>>> import numpy as np
>>> np.set_printoptions(precision=2, suppress=True, linewidth=120)
>>> tidy = lambda a: np.round(a, 2) + 0
>>> O, _ = np.linalg.qr(np.array([[-1.2, 1.7, 0.3, -1.4, -1.2, 0.0, 0.3],
...     [0.5, -0.6, -1.1, 0.5, 1.2, 0.2, -0.7],
...     [-1.7, -0.2, -0.4, 1.7, 0.1, -0.8, 0.7],
...     [-1.2, 0.6, -0.4, -0.1, -0.8, 0.1, 0.3],
...     [0.2, 0.3, -1.0, 0.3, 1.0, 1.8, -0.7],
...     [0.1, 0.0, 0.0, 0.1, 0.0, -0.7, 0.6],
...     [-0.3, 0.1, 0.0, -0.1, -0.7, -0.7, -0.4]]))
>>> W0 = O[:, :7]
>>> print(tidy(W0))
[[-0.48  0.73  0.02 -0.05  0.33 -0.3   0.18]
 [ 0.2  -0.24  0.64 -0.48  0.33 -0.37  0.09]
 [-0.68 -0.59  0.08  0.34  0.17 -0.13  0.14]
 [-0.48  0.05  0.27 -0.46 -0.31  0.36 -0.51]
 [ 0.08  0.24  0.72  0.56 -0.21  0.23  0.1 ]
 [ 0.04  0.03  0.01  0.24 -0.33 -0.73 -0.55]
 [-0.12 -0.02 -0.01 -0.25 -0.71 -0.22  0.61]]
>>> A2 = W0 / np.linalg.norm(W0, axis=1, keepdims=True)
>>> gram = A2 @ A2.T
>>> print(tidy(gram))
[[1. 0. 0. 0. 0. 0. 0.]
 [0. 1. 0. 0. 0. 0. 0.]
 [0. 0. 1. 0. 0. 0. 0.]
 [0. 0. 0. 1. 0. 0. 0.]
 [0. 0. 0. 0. 1. 0. 0.]
 [0. 0. 0. 0. 0. 1. 0.]
 [0. 0. 0. 0. 0. 0. 1.]]
>>> print(tidy(gram[5]))
[0. 0. 0. 0. 0. 1. 0.]
>>> print((np.abs(gram) > 0.9).astype(int))
[[1 0 0 0 0 0 0]
 [0 1 0 0 0 0 0]
 [0 0 1 0 0 0 0]
 [0 0 0 1 0 0 0]
 [0 0 0 0 1 0 0]
 [0 0 0 0 0 1 0]
 [0 0 0 0 0 0 1]]
>>> print(tidy(np.linalg.norm(A2, axis=1)))
[1. 1. 1. 1. 1. 1. 1.]
>>> print(tidy(W0 @ W0.T))
[[1. 0. 0. 0. 0. 0. 0.]
 [0. 1. 0. 0. 0. 0. 0.]
 [0. 0. 1. 0. 0. 0. 0.]
 [0. 0. 0. 1. 0. 0. 0.]
 [0. 0. 0. 0. 1. 0. 0.]
 [0. 0. 0. 0. 0. 1. 0.]
 [0. 0. 0. 0. 0. 0. 1.]]
>>> print(tidy(W0.T @ W0))
[[1. 0. 0. 0. 0. 0. 0.]
 [0. 1. 0. 0. 0. 0. 0.]
 [0. 0. 1. 0. 0. 0. 0.]
 [0. 0. 0. 1. 0. 0. 0.]
 [0. 0. 0. 0. 1. 0. 0.]
 [0. 0. 0. 0. 0. 1. 0.]
 [0. 0. 0. 0. 0. 0. 1.]]
>>> print(tidy(W0[:, 1] @ W0[:, 0]))
0.0
>>> print(tidy(np.linalg.norm(W0, axis=0)))
[1. 1. 1. 1. 1. 1. 1.]
>>> x = np.array([1, 5, 3, -5, 1, 3, 5])
>>> print(tidy(np.linalg.det(W0)))
1.0
>>> print(tidy(np.abs(np.linalg.eigvals(W0))))
[1. 1. 1. 1. 1. 1. 1.]
>>> feats = np.load("mat.npy")
>>> print(feats)
[[-1. -2.  0.  0. -2.  0.]
 [-2. -1.  0.  0. -2.  0.]
 [ 0.  0. -1. -2.  0.  0.]
 [ 0.  0. -2. -1.  0.  0.]
 [-2. -2.  0.  0. -1.  0.]
 [ 0.  0.  0.  0.  0. -1.]]
>>> u = np.array([1, 1, 0, 3, 0, 0])
>>> A2 = feats + np.outer(u, np.eye(6)[1])
>>> print(tidy(np.linalg.det(A2) / np.linalg.det(feats)), tidy(1 + np.linalg.solve(feats, u)[1]))
1.2 1.2
>>> ev, evecs = np.linalg.eigh(feats)
>>> print(ev.sum(), np.trace(feats))
-6.0 -6.0
>>> print(tidy(evecs @ np.diag(ev) @ evecs.T))
[[-1. -2.  0.  0. -2.  0.]
 [-2. -1.  0.  0. -2.  0.]
 [ 0.  0. -1. -2.  0.  0.]
 [ 0.  0. -2. -1.  0.  0.]
 [-2. -2.  0.  0. -1.  0.]
 [ 0.  0.  0.  0.  0. -1.]]
>>> print(np.flatnonzero(np.linalg.matrix_power((feats != 0) + (feats.T != 0) + np.eye(6), 6)[3]))
[2 3]
>>> print((np.linalg.matrix_power((feats != 0) + (feats.T != 0) + np.eye(6), 6) > 0).astype(int))
[[1 1 0 0 1 0]
 [1 1 0 0 1 0]
 [0 0 1 1 0 0]
 [0 0 1 1 0 0]
 [1 1 0 0 1 0]
 [0 0 0 0 0 1]]
>>> print((feats != 0).astype(int))
[[1 1 0 0 1 0]
 [1 1 0 0 1 0]
 [0 0 1 1 0 0]
 [0 0 1 1 0 0]
 [1 1 0 0 1 0]
 [0 0 0 0 0 1]]
>>> print(feats @ feats)
[[9. 8. 0. 0. 8. 0.]
 [8. 9. 0. 0. 8. 0.]
 [0. 0. 5. 4. 0. 0.]
 [0. 0. 4. 5. 0. 0.]
 [8. 8. 0. 0. 9. 0.]
 [0. 0. 0. 0. 0. 1.]]
>>> rng = np.random.default_rng(78274)
>>> labels = rng.permutation(6)
>>> print(labels)
[4 3 5 0 1 2]
>>> A2 = feats[labels][:, labels]
>>> print(np.allclose(A2, feats))
False
>>> print(A2)
[[-1.  0.  0. -2. -2.  0.]
 [ 0. -1.  0.  0.  0. -2.]
 [ 0.  0. -1.  0.  0.  0.]
 [-2.  0.  0. -1. -2.  0.]
 [-2.  0.  0. -2. -1.  0.]
 [ 0. -2.  0.  0.  0. -1.]]
>>> print(tidy(np.sort(np.abs(np.linalg.eigvals(A2)))))
[1. 1. 1. 1. 3. 5.]
>>> print(np.trace(A2))
-6.0
>>> print(tidy(np.linalg.det(A2)), tidy(np.linalg.det(feats[labels])))
-15.0 -15.0
>>> arr = np.array([[-1, -2, -3, 2, 2],
...     [-3, -1, 3, 2, -1],
...     [-2, 2, 0, 0, 1],
...     [2, 1, 2, 0, 2],
...     [1, 0, 0, -1, -2]])
>>> print(np.einsum("ii->", arr))
-4
>>> print(tidy(np.linalg.eigvals(arr)))
[ 4.35  0.78 -4.92 -1.26 -2.95]
>>> print(tidy(np.poly(arr)))
[  1.   4. -19. -76. -11.  62.]
>>> print(tidy(np.linalg.det(2 * arr)), tidy(np.linalg.det(arr)))
-1984.0 -62.0
>>> x = np.array([1, 3, 0, 3, 3])
>>> rhs = arr @ x
>>> beta, lr = np.zeros(5), 1 / np.linalg.norm(arr, 2) ** 2
>>> for i in range(4):
...     beta -= lr * arr.T @ (arr @ beta - rhs)
...     if i % 1 == 0: print(i, round(np.linalg.norm(arr @ beta - rhs), 2))
... 
0 7.79
1 3.86
2 1.99
3 1.14
>>> print(tidy(np.linalg.cond(arr)))
22.78
>>> gram = arr.T @ arr
>>> print(gram)
[[19  3 -2 -9  1]
 [ 3 10  5 -6  1]
 [-2  5 22  0 -5]
 [-9 -6  0  9  4]
 [ 1  1 -5  4 14]]
>>> print(np.linalg.matrix_rank(gram))
5
>>> print(tidy(np.linalg.eigvalsh(gram)[::-1]))
[26.67 25.63 13.6   8.04  0.05]
>>> W2 = 3 * np.array([[-0.9, 0.3, 0.2, 0.4, 1.1], [-0.3, 1.4, 1.0, -1.2, -1.0]])
>>> labels = rng.integers(0, 2, 21)
>>> M = W2[labels] + rng.normal(size=(21, 5))
>>> print(tidy(M))
[[-1.09  3.41  3.64 -3.73 -1.75]
 [-0.11  2.36  3.71 -4.09 -2.08]
 [-1.93  4.34  0.78 -3.55 -3.47]
 [-2.54  1.29  2.04  0.45  3.04]
 [-0.96  4.19  2.83 -4.16 -2.51]
 [-0.72  5.31  1.7  -3.67 -1.93]
 [-2.47  3.9   4.4  -5.18 -1.34]
 [ 0.12  5.21  0.77 -2.39 -2.6 ]
 [-0.68  2.19  3.27 -2.21 -2.66]
 [-1.51  3.67  3.67 -5.57 -3.87]
 [-4.21  0.79  1.16  2.47  3.63]
 [ 0.71  3.99  4.   -3.21 -2.23]
 [-2.16  6.43  3.07 -3.79 -2.3 ]
 [-0.61  4.26  3.96 -3.33 -4.88]
 [-0.62  3.05  2.88 -4.1  -2.62]
 [-1.34  4.29  5.4  -3.8  -2.25]
 [ 0.56  3.56  2.49 -1.6  -2.37]
 [-1.61  1.92  2.43 -4.44 -2.13]
 [-1.96  0.93  0.49  0.    2.75]
 [-0.54  4.98  1.93 -5.26 -4.13]
 [-3.12 -1.08  0.54  0.44  4.53]]
>>> A2 = M / np.sqrt((M ** 2).mean(axis=1, keepdims=True))
>>> print(tidy(A2[9]))
[-0.39  0.95  0.95 -1.44 -1.  ]
>>> x = np.array([2, 2, 0, 2, 2])
>>> rhs = M @ x
>>> try:
...     np.linalg.solve(M, rhs)
... except np.linalg.LinAlgError as e:
...     print("failed:", e)
... 
failed: Last 2 dimensions of the array must be square
>>> print(tidy(np.linalg.lstsq(M, rhs)[0]))
[2. 2. 0. 2. 2.]
>>> rhs = rhs + 0.05 * rng.normal(size=21)
>>> print(tidy(rhs))
[ -6.33  -7.85  -9.2    4.48  -6.84  -1.99 -10.26   0.73  -6.79 -14.58   5.35  -1.54  -3.6   -9.09  -8.56  -6.16   0.31
 -12.5    3.51  -9.98   1.51]
>>> beta, *_ = np.linalg.lstsq(M, rhs)
>>> print(beta.round())
[ 2.  2. -0.  2.  2.]
>>> print(tidy(M.T @ (rhs - M @ beta)))
[0. 0. 0. 0. 0.]
>>> proj = M @ np.linalg.solve(M.T @ M, M.T)
>>> print(tidy(np.linalg.eigvalsh(proj)))
[0. 0. 0. 0. 0. 0. 0. 0. 0. 0. 0. 0. 0. 0. 0. 0. 1. 1. 1. 1. 1.]
>>> print(tidy(proj @ M[:, 4]))
[-1.75 -2.08 -3.47  3.04 -2.51 -1.93 -1.34 -2.6  -2.66 -3.87  3.63 -2.23 -2.3  -4.88 -2.62 -2.25 -2.37 -2.13  2.75
 -4.13  4.53]
>>> print(tidy(np.trace(proj)))
5.0
>>> print(tidy(np.diag(proj)))
[0.09 0.18 0.38 0.23 0.07 0.25 0.21 0.3  0.19 0.22 0.56 0.31 0.23 0.36 0.08 0.23 0.18 0.23 0.17 0.2  0.33]
>>> m1 = np.loadtxt("x.csv", delimiter=",")
>>> print(tidy(m1))
[[-1.28  2.6  -0.41 -2.34  1.    0.97]
 [-2.35  0.55 -0.59  1.6  -2.3   1.42]
 [-0.85 -2.1  -3.03 -1.26  0.25 -0.05]
 [ 0.64 -1.48  1.06 -0.57  0.44  3.43]
 [ 2.35  1.52 -2.27  1.33  0.17  1.12]
 [-1.49 -0.14 -0.09  2.07  3.07  0.19]]
>>> x = np.array([-1, -1, 2, -1, 0, 2])
>>> rhs = m1 @ x
>>> print(tidy(rhs))
[ 2.15  1.85 -1.95 10.39 -7.49 -0.24]
>>> print(tidy(np.linalg.solve(m1.T, m1[4])))
[0. 0. 0. 0. 1. 0.]
>>> print(tidy(np.linalg.solve(m1, 5 * rhs)))
[-5. -5. 10. -5.  0. 10.]
>>> print(tidy(np.linalg.solve(m1, rhs)))
[-1. -1.  2. -1.  0.  2.]
>>> print(tidy(m1.T @ m1))
[[16.  0.  0.  0.  0.  0.]
 [ 0. 16.  0.  0.  0.  0.]
 [ 0.  0. 16.  0.  0.  0.]
 [ 0.  0.  0. 16.  0.  0.]
 [ 0.  0.  0.  0. 16.  0.]
 [ 0.  0.  0.  0.  0. 16.]]
>>> print(tidy(m1[:, 4] @ m1[:, 0]))
0.0
>>> A2 = np.linalg.invert(m1)
Traceback (most recent call last):
  File "<python-input-84>", line 1, in <module>
    A2 = np.linalg.invert(m1)
         ^^^^^^^^^^^^^^^^
AttributeError: module 'numpy.linalg' has no attribute 'invert'
>>> A2 = np.linalg.inv(m1)
>>> print(tidy(np.linalg.inv(A2)))
[[-1.28  2.6  -0.41 -2.34  1.    0.97]
 [-2.35  0.55 -0.59  1.6  -2.3   1.42]
 [-0.85 -2.1  -3.03 -1.26  0.25 -0.05]
 [ 0.64 -1.48  1.06 -0.57  0.44  3.43]
 [ 2.35  1.52 -2.27  1.33  0.17  1.12]
 [-1.49 -0.14 -0.09  2.07  3.07  0.19]]
>>> print(np.allclose(A2, m1.T))
False
>>> print((np.abs(A2) > 1e-9).astype(int))
[[1 1 1 1 1 1]
 [1 1 1 1 1 1]
 [1 1 1 1 1 1]
 [1 1 1 1 1 1]
 [1 1 1 1 1 1]
 [1 1 1 1 1 1]]
>>> print(tidy(np.linalg.slogdet(m1)[0]))
-1.0
>>> print(tidy(m1 @ A2))
[[1. 0. 0. 0. 0. 0.]
 [0. 1. 0. 0. 0. 0.]
 [0. 0. 1. 0. 0. 0.]
 [0. 0. 0. 1. 0. 0.]
 [0. 0. 0. 0. 1. 0.]
 [0. 0. 0. 0. 0. 1.]]
>>> print(tidy(m1.sum(axis=1)))
[ 0.54 -1.67 -7.05  3.53  4.22  3.61]
>>> print(tidy(np.abs(m1).max()))
3.43
>>> print(tidy(np.linalg.svd(m1, compute_uv=False)))
[4. 4. 4. 4. 4. 4.]
>>> print(np.count_nonzero(m1))
36
>>> m1[:, 6]
Traceback (most recent call last):
  File "<python-input-95>", line 1, in <module>
    m1[:, 6]
    ~~^^^^^^
IndexError: index 6 is out of bounds for axis 1 with size 6
>>> np.zeros(6, 6)
Traceback (most recent call last):
  File "<python-input-96>", line 1, in <module>
    np.zeros(6, 6)
    ~~~~~~~~^^^^^^
TypeError: Cannot interpret '6' as a data type
>>> print(m1.shape)
(6, 6)
>>> print(tidy(m1.sum(axis=0)))
[-2.98  0.94 -5.33  0.84  2.64  7.08]
>>> np.linalg.rank(m1)
Traceback (most recent call last):
  File "<python-input-99>", line 1, in <module>
    np.linalg.rank(m1)
    ^^^^^^^^^^^^^^
AttributeError: module 'numpy.linalg' has no attribute 'rank'
>>> E = np.array([[-2, 0, 0, -2], [0, 1, -1, 2], [0, 0, 2, -2], [0, 0, 0, -1]])
>>> labels = rng.permutation(4)
>>> print(labels)
[1 3 0 2]
>>> A2 = E[labels][:, labels]
>>> print(np.trace(A2))
0
>>> print(tidy(np.sort(np.abs(np.linalg.eigvals(A2)))))
[1. 1. 2. 2.]
>>> print(np.allclose(A2, E))
False
>>> print(np.diag(A2))
[ 1 -1 -2  2]
>>> O = E.astype(float).copy()
>>> for j in range(4):
...     O[:, j] -= O[:, :j] @ (O[:, :j].T @ O[:, j])
...     O[:, j] /= np.linalg.norm(O[:, j])
... 
>>> print(O.T @ O)
[[1. 0. 0. 0.]
 [0. 1. 0. 0.]
 [0. 0. 1. 0.]
 [0. 0. 0. 1.]]
>>> print(O.T @ E)
[[ 2.  0.  0.  2.]
 [ 0.  1. -1.  2.]
 [ 0.  0.  2. -2.]
 [ 0.  0.  0.  1.]]
>>> U, sv, vt = np.linalg.svd(E, full_matrices=False)
>>> print(np.abs(U[:, 0]).round(6).argmax())
2
>>> print(tidy(U.T @ U))
[[1. 0. 0. 0.]
 [0. 1. 0. 0.]
 [0. 0. 1. 0.]
 [0. 0. 0. 1.]]
>>> print(tidy(U.T @ E @ vt.T))
[[4.18 0.   0.   0.  ]
 [0.   2.1  0.   0.  ]
 [0.   0.   0.95 0.  ]
 [0.   0.   0.   0.48]]
>>> print(tidy(vt @ vt.T))
[[1. 0. 0. 0.]
 [0. 1. 0. 0.]
 [0. 0. 1. 0.]
 [0. 0. 0. 1.]]
>>> print(tidy(np.cumsum(sv ** 2) / np.sum(sv ** 2)))
[0.76 0.95 0.99 1.  ]
>>> J = np.loadtxt("run7.csv", delimiter=",")
>>> print(tidy(J))
[[  1.   -13.67   3.16  12.84]
 [  1.    -0.35  14.82   1.18]
 [  1.    -4.21  11.44   4.56]
 [  1.   -21.31  -3.52  19.52]
 [  1.    -3.61  11.97   4.03]
 [  1.    -0.1   15.04   0.96]
 [  1.    -9.01   7.24   8.76]
 [  1.    -9.06   7.19   8.81]
 [  1.   -22.39  -4.47  20.47]
 [  1.    -1.01  14.24   1.76]
 [  1.     7.13  21.36  -5.36]
 [  1.    -4.47  11.21   4.79]
 [  1.    -8.83   7.4    8.6 ]
 [  1.    -7.33   8.71   7.29]
 [  1.    -1.03  14.22   1.78]
 [  1.     0.16  15.27   0.73]
 [  1.    -7.56   8.51   7.49]
 [  1.    -8.64   7.56   8.44]
 [  1.    10.02  23.89  -7.89]
 [  1.    -6.04   9.84   6.16]
 [  1.   -14.78   2.19  13.81]
 [  1.    -2.1   13.29   2.71]
 [  1.    -2.93  12.56   3.44]
 [  1.   -13.84   3.01  12.99]
 [  1.    -4.32  11.34   4.66]
 [  1.    -2.    13.38   2.62]
 [  1.   -23.99  -5.87  21.87]
 [  1.   -15.36   1.69  14.31]
 [  1.   -11.83   4.77  11.23]]
>>> A2 = J + rng.integers(-2, 3, (29, 2)) @ rng.integers(-2, 3, (2, 4))
>>> print(tidy(A2))
[[  5.   -16.67  -0.84  12.84]
 [  1.     0.65  18.82  -2.82]
 [ -2.    -2.21  13.44   5.56]
 [ -1.   -20.31  -3.52  21.52]
 [ -1.    -1.61  15.97   2.03]
 [  1.    -1.1   11.04   4.96]
 [  5.   -12.01   3.24   8.76]
 [  3.   -11.06   3.19  10.81]
 [ -5.   -18.39  -0.47  22.47]
 [ -3.     1.99  18.24   1.76]
 [ -2.     8.13  19.36  -0.36]
 [ -5.    -0.47  15.21   6.79]
 [  2.    -8.83   9.4    5.6 ]
 [  2.    -7.33  10.71   4.29]
 [  2.    -1.03  16.22  -1.22]
 [ -4.     3.16  17.27   3.73]
 [ -3.    -4.56  12.51   7.49]
 [ -4.    -5.64   9.56  11.44]
 [  1.    11.02  27.89 -11.89]
 [  5.    -9.04   5.84   6.16]
 [  4.   -16.78   0.19  12.81]
 [  3.    -3.1   13.29   0.71]
 [  5.    -4.93  12.56  -0.56]
 [ -2.   -12.84   1.01  17.99]
 [  1.    -5.32   7.34   8.66]
 [  3.    -3.    13.38   0.62]
 [  7.   -27.99  -9.87  19.87]
 [  3.   -17.36  -2.31  16.31]
 [ -1.    -9.83   8.77   9.23]]
>>> print(np.linalg.matrix_rank(A2 - J, tol=1e-8))
2
>>> print(tidy(np.abs(A2 - J).sum(axis=1)))
[11.  9.  8.  5. 10.  9. 11. 10. 16. 11. 11. 16.  6.  6.  6. 13. 11. 13.  9. 11.  8.  5. 10. 11.  9.  5. 16. 10. 10.]
>>> print(tidy(np.linalg.svd(A2 - J, compute_uv=False)))
[25.61 17.95  0.    0.  ]
